% python3 -q
>>> import numpy as np
>>> np.set_printoptions(precision=2, suppress=True, linewidth=100, floatmode="fixed")
>>> tidy = lambda a: np.round(a, 2) + 0
>>> F = np.loadtxt("arr.csv", delimiter=",")
>>> print(F)
[[0.00 0.00 0.00 0.00]
 [6.00 4.00 5.00 4.00]
 [0.00 0.00 0.00 0.00]
 [0.00 0.00 0.00 0.00]
 [0.00 0.00 0.00 0.00]
 [1.00 2.00 2.00 2.00]
 [0.00 0.00 0.00 0.00]
 [3.00 3.00 4.00 4.00]
 [2.00 1.00 2.00 2.00]
 [4.00 2.00 3.00 4.00]
 [3.00 3.00 4.00 4.00]
 [0.00 0.00 0.00 0.00]
 [1.00 2.00 2.00 2.00]
 [0.00 0.00 0.00 0.00]
 [1.00 2.00 2.00 2.00]
 [3.00 1.00 2.00 0.00]
 [1.00 2.00 2.00 2.00]
 [0.00 0.00 0.00 0.00]
 [1.00 2.00 2.00 2.00]
 [2.00 1.00 1.00 2.00]
 [0.00 0.00 0.00 0.00]
 [5.00 2.00 4.00 2.00]
 [6.00 4.00 5.00 4.00]
 [0.00 0.00 0.00 0.00]
 [2.00 1.00 1.00 2.00]
 [0.00 0.00 0.00 0.00]
 [0.00 0.00 0.00 0.00]
 [0.00 0.00 0.00 0.00]
 [4.00 3.00 4.00 2.00]]
>>> dist = np.linalg.norm(F[:, None] - F[None], axis=-1)
>>> print(dist[16].round(6).argsort(kind="stable")[:4])
[ 5 12 14 16]
>>> print(dist.mean(axis=1).argmax())
1
>>> print(tidy(dist[:5, :5]))
[[0.00 9.64 0.00 0.00 0.00]
 [9.64 0.00 9.64 9.64 9.64]
 [0.00 9.64 0.00 0.00 0.00]
 [0.00 9.64 0.00 0.00 0.00]
 [0.00 9.64 0.00 0.00 0.00]]
>>> print(tidy(np.linalg.norm(F, axis=1)))
[0.00 9.64 0.00 0.00 0.00 3.61 0.00 7.07 3.61 6.71 7.07 0.00 3.61 0.00 3.61 3.74 3.61 0.00 3.61
 3.16 0.00 7.00 9.64 0.00 3.16 0.00 0.00 0.00 6.71]
>>> print(tidy(np.linalg.norm(F - F.mean(axis=0), axis=1)))
[2.86 6.81 2.86 2.86 2.86 1.23 2.86 4.26 0.91 3.95 4.26 2.86 1.23 2.86 1.23 2.06 1.23 2.86 1.23
 0.97 2.86 4.35 6.81 2.86 0.97 2.86 2.86 2.86 3.95]
>>> print(np.linalg.matrix_rank(dist ** 2))
6
>>> print(tidy(dist[16]))
[3.61 6.48 3.61 3.61 3.61 0.00 3.61 3.61 1.41 3.74 3.61 3.61 0.00 3.61 0.00 3.00 0.00 3.61 0.00
 1.73 3.61 4.47 6.48 3.61 1.73 3.61 3.61 3.61 3.74]
